$ ipython --no-banner

In [1]: import numpy as np

In [2]: np.set_printoptions(precision=2, suppress=True, linewidth=100, floatmode="fixed")

In [3]: F = np.load("x.npy")

In [4]: F
Out[4]: 
array([[-2,  0, -1],
       [ 0, -4, -1],
       [-1, -1,  4]])

In [5]: O, evecs = np.linalg.qr(F[:, :2])[0], np.linalg.qr(F[:, 2:])[0]

In [6]: s = np.linalg.svd(O.T @ evecs, compute_uv=False)

In [7]: (s > 0.9).sum()
Out[7]: np.int64(0)

In [8]: np.round(np.linalg.norm(O @ O.T - evecs @ evecs.T, 2), 2)
Out[8]: np.float64(1.0)

In [9]: s
Out[9]: array([0.21])

In [10]: np.degrees(np.arccos(s.clip(0, 1)))
Out[10]: array([77.76])

In [11]: vals, evecs = np.linalg.eig(F)

In [12]: np.sort(np.linalg.eigvals(F @ F))
Out[12]: array([ 4.62, 17.06, 18.32])

In [13]: np.round(F @ evecs[:, 0] - vals[0] * evecs[:, 0], 2) + 0
Out[13]: array([0.00, 0.00, 0.00])

In [14]: arr = np.loadtxt("block4.csv", delimiter=",")

In [15]: arr
Out[15]: 
array([[ -0.98,   6.45,   0.60,  -0.52,   2.49],
       [ -0.81,  11.39,  -0.13,   1.20,   3.96],
       [ -4.77,   1.00,   0.45,   0.01,  -5.54],
       [  4.10,  10.11,  -0.56,  -2.16,  -0.46],
       [ -1.56,  -6.77,  -0.23,   1.16,   1.14],
       [ -4.61,   7.76,   0.66,   0.72,   1.04],
       [ -3.16,  -5.27,  -0.03,  -1.28, -10.61],
       [ -5.70,  -2.70,   1.40,  -1.09,  -5.40],
       [ -1.21,   2.83,  -1.04,   1.91,  -6.48],
       [  0.39,   0.15,  -0.23,   0.50,   3.43],
       [  3.26,   0.08,   1.09,  -0.95,  -2.61],
       [  1.07,  -3.95,   0.17,   0.37,   1.79],
       [ -4.16, -16.22,   0.80,  -1.07,  -2.48],
       [ -1.82, -13.32,   0.73,  -0.45,  -7.41],
       [  0.61,  -7.58,  -0.90,   0.73,   4.90],
       [ -2.48,   5.79,   0.10,  -0.08,   2.07],
       [ -2.46,  16.81,   1.17,   0.27,  -2.10],
       [  0.39,  -8.84,  -0.38,   2.58,  -3.79],
       [ -0.84,   0.03,   0.34,   0.25,   2.16],
       [ -4.35,   7.23,  -0.01,  -0.19,  -5.67]])

In [16]: Z = arr[[18, 5]].astype(float)

In [17]: for _ in range(6):
    ...:     idx = np.linalg.norm(arr[:, None] - Z, axis=-1).argmin(axis=1)
    ...:     Z = np.array([arr[idx == j].mean(axis=0) for j in range(2)])
    ...: 

In [18]: idx
Out[18]: array([1, 1, 0, 1, 0, 1, 0, 0, 0, 0, 0, 0, 0, 0, 0, 1, 1, 0, 0, 1])

In [19]: Z[1] - Z[0]
Out[19]: array([-0.31, 14.02,  0.09, -0.31,  2.57])

In [20]: np.abs(Z[1] - Z[0]).argmax()
Out[20]: np.int64(1)

In [21]: rng = np.random.default_rng(760)

In [22]: idx = rng.permutation(3)

In [23]: idx
Out[23]: array([0, 1, 2])

In [24]: Y = F[idx][:, idx]

In [25]: np.diag(Y)
Out[25]: array([-2, -4,  4])

In [26]: Y
Out[26]: 
array([[-2,  0, -1],
       [ 0, -4, -1],
       [-1, -1,  4]])

In [27]: np.round(np.linalg.det(Y), 2), round(np.linalg.det(F[idx]), 2)
Out[27]: (np.float64(38.0), np.float64(38.0))

In [28]: feats = np.load("sample9.npy")

In [29]: feats
Out[29]: 
array([[ 1, -1,  1, -1],
       [ 1,  0,  0,  0]])

In [30]: t3 = np.stack([feats, 3 * feats, feats[::-1]])

In [31]: t3.sum(axis=0)
Out[31]: 
array([[ 5, -4,  4, -4],
       [ 5, -1,  1, -1]])

In [32]: t3.shape
Out[32]: (3, 2, 4)

In [33]: J = np.diag(np.array([0, 0, 1, -2])) + 2 * np.eye(4, k=1) + 2 * np.eye(4, k=-1)

In [34]: J
Out[34]: 
array([[ 0.00,  2.00,  0.00,  0.00],
       [ 2.00,  0.00,  2.00,  0.00],
       [ 0.00,  2.00,  1.00,  2.00],
       [ 0.00,  0.00,  2.00, -2.00]])

In [35]: Y = J + rng.integers(-2, 3, (4, 3)) @ rng.integers(-2, 3, (3, 4))

In [36]: Y
Out[36]: 
array([[ 2.00, -6.00,  2.00,  6.00],
       [ 1.00,  4.00,  1.00, -3.00],
       [-4.00,  8.00, -1.00, -1.00],
       [-4.00,  6.00, -3.00, -1.00]])

In [37]: np.abs(Y - J).sum(axis=1)
Out[37]: array([18.00,  9.00, 15.00, 16.00])

In [38]: Y - J
Out[38]: 
array([[ 2.00, -8.00,  2.00,  6.00],
       [-1.00,  4.00, -1.00, -3.00],
       [-4.00,  6.00, -2.00, -3.00],
       [-4.00,  6.00, -5.00,  1.00]])

In [39]: np.linalg.matrix_rank(Y - J, tol=1e-8)
Out[39]: np.int64(3)

In [40]: np.round(np.linalg.svd(Y - J, compute_uv=False), 2) + 0
Out[40]: array([15.56,  5.80,  1.53,  0.00])
